$ python -q
>>> import numpy as np
>>> import numpy.linalg as la
>>> np.set_printoptions(suppress=True, linewidth=100)
>>> rd = lambda a: np.round(a, 1) + 0
>>> M = np.load("m.npy")
>>> M
array([[ 3, -3, -1, -3, -3,  0,  3,  2, -2],
       [-1,  3, -1,  2, -3, -3, -3,  0,  2],
       [ 2, -2, -1,  1,  3,  3, -2,  3, -2],
       [ 2, -2,  1, -2, -2, -2, -3, -3, -1],
       [-3, -2, -2, -1, -2,  2,  3, -2,  1],
       [ 3, -2, -2, -1,  2, -1,  0,  2, -1],
       [-2,  2,  3,  3, -3, -1, -3,  2,  2],
       [ 1, -3, -3,  1,  2, -3, -3,  2,  1],
       [ 1,  3,  1,  1, -3, -1,  3,  2, -3],
       [-1, -3,  1,  2, -3,  3,  1, -3, -1],
       [-3, -1,  0, -3,  1,  0,  1,  2,  2],
       [ 0,  3, -3,  3, -3,  0, -2,  2, -1],
       [-1,  1,  1,  2,  1, -2,  0,  0, -1]])
>>> rng = np.random.default_rng(40110)
>>> lab = rng.permutation(9)
>>> B = M[:, lab] * rng.choice([-1, 1], 9)
>>> B
array([[-3,  3,  3,  3,  0,  2, -2,  1,  3],
       [-3, -3, -2, -1, -3, -2,  0,  1, -3],
       [ 3, -2, -1,  2,  3,  2, -3,  1,  2],
       [-2, -3,  2,  2, -2,  1,  3, -1,  2],
       [-2,  3,  1, -3,  2, -1,  2,  2,  2],
       [ 2,  0,  1,  3, -1,  1, -2,  2,  2],
       [-3, -3, -3, -2, -1, -2, -2, -3, -2],
       [ 2, -3, -1,  1, -3, -1, -2,  3,  3],
       [-3,  3, -1,  1, -1,  3, -2, -1, -3],
       [-3,  1, -2, -1,  3,  1,  3, -1,  3],
       [ 1,  1,  3, -3,  0, -2, -2,  0,  1],
       [-3, -2, -3,  0,  0,  1, -2,  3, -3],
       [ 1,  0, -2, -1, -2,  1,  0, -1, -1]])
>>> left, _, Vt = la.svd(M.T @ B)
>>> rd(la.lstsq(M, B)[0])
array([[ 0.,  0.,  0.,  1.,  0.,  0.,  0.,  0.,  0.],
       [ 0.,  0.,  0.,  0.,  0.,  0.,  0.,  0., -1.],
       [ 0.,  0.,  0.,  0.,  0.,  0.,  0., -1.,  0.],
       [ 0.,  0., -1.,  0.,  0.,  0.,  0.,  0.,  0.],
       [ 1.,  0.,  0.,  0.,  0.,  0.,  0.,  0.,  0.],
       [ 0.,  0.,  0.,  0.,  1.,  0.,  0.,  0.,  0.],
       [ 0.,  1.,  0.,  0.,  0.,  0.,  0.,  0.,  0.],
       [ 0.,  0.,  0.,  0.,  0.,  0., -1.,  0.,  0.],
       [ 0.,  0.,  0.,  0.,  0., -1.,  0.,  0.,  0.]])
